>>> import numpy as np
>>> import numpy.linalg as la
>>> np.set_printoptions(precision=2, suppress=True, linewidth=160, legacy="1.25")
>>> K = np.load("mat.npy")
>>> print(K)
[[4 0 5 5 2 0 0]
 [0 1 0 0 0 1 1]
 [1 0 2 4 1 0 0]
 [0 0 4 0 4 0 0]
 [2 0 5 2 2 0 0]
 [0 0 0 0 0 0 2]
 [0 1 0 0 0 4 2]]
>>> # 2 groups of indices that never mix
>>> A2 = np.array([[1, -1, 1],
...     [1, 2, 0],
...     [0, 1, -3],
...     [2, 3, -1],
...     [-3, 1, -1],
...     [-1, 1, 2],
...     [-2, -1, 3]])
>>> print(K @ A2)
[[  8  18 -18]
 [ -2   2   5]
 [  6  14 -10]
 [-12   8 -16]
 [  0  11 -17]
 [ -4  -2   6]
 [ -7   4  14]]
>>> print(np.einsum("ik,kj->ji", K, A2))
[[  8  -2   6 -12   0  -4  -7]
 [ 18   2  14   8  11  -2   4]
 [-18   5 -10 -16 -17   6  14]]
>>> print(np.vstack([K, A2.T]).shape)
(10, 7)
>>> x = np.array([0, 1, 1, -2, -3, -3, 1])
>>> a = np.maximum(K @ x, 0)
>>> print(np.flatnonzero(a > 1e-9))
[5]
>>> print(np.maximum(K @ x, 0) - np.maximum(-K @ x, 0))
[-11  -1  -9  -8  -5   2  -9]
>>> print(a)
[0 0 0 0 0 2 0]
>>> r0 = np.array([3, 6, -8, -2, 0, -6, -6])
>>> A2 = K + np.outer(r0, np.eye(7)[1])
>>> print(la.matrix_rank(la.inv(A2) - la.inv(K), tol=1e-8))
1
>>> print(A2)
[[ 4.  3.  5.  5.  2.  0.  0.]
 [ 0.  7.  0.  0.  0.  1.  1.]
 [ 1. -8.  2.  4.  1.  0.  0.]
 [ 0. -2.  4.  0.  4.  0.  0.]
 [ 2.  0.  5.  2.  2.  0.  0.]
 [ 0. -6.  0.  0.  0.  0.  2.]
 [ 0. -5.  0.  0.  0.  4.  2.]]
>>> ang = np.radians(60)
>>> r_ = np.eye(7)
>>> r_[1, 1] = r_[3, 3] = np.cos(ang)
>>> r_[1, 3], r_[3, 1] = -np.sin(ang), np.sin(ang)
>>> print(r_)
[[ 1.    0.    0.    0.    0.    0.    0.  ]
 [ 0.    0.5   0.   -0.87  0.    0.    0.  ]
 [ 0.    0.    1.    0.    0.    0.    0.  ]
 [ 0.    0.87  0.    0.5   0.    0.    0.  ]
 [ 0.    0.    0.    0.    1.    0.    0.  ]
 [ 0.    0.    0.    0.    0.    1.    0.  ]
 [ 0.    0.    0.    0.    0.    0.    1.  ]]
>>> A2 = K @ r_.T
>>> print(np.round(la.det(r_), 2), np.trace(r_))
1.0 6.0
>>> print(np.allclose(K @ K.T, A2 @ A2.T))
True
>>> A2 = K / np.sqrt((K ** 2).mean(axis=1, keepdims=True))
>>> print(la.matrix_rank(A2) == la.matrix_rank(K))
True
>>> print(K - K.mean(axis=1, keepdims=True))
[[ 1.71 -2.29  2.71  2.71 -0.29 -2.29 -2.29]
 [-0.43  0.57 -0.43 -0.43 -0.43  0.57  0.57]
 [-0.14 -1.14  0.86  2.86 -0.14 -1.14 -1.14]
 [-1.14 -1.14  2.86 -1.14  2.86 -1.14 -1.14]
 [ 0.43 -1.57  3.43  0.43  0.43 -1.57 -1.57]
 [-0.29 -0.29 -0.29 -0.29 -0.29 -0.29  1.71]
 [-1.    0.   -1.   -1.   -1.    3.    1.  ]]
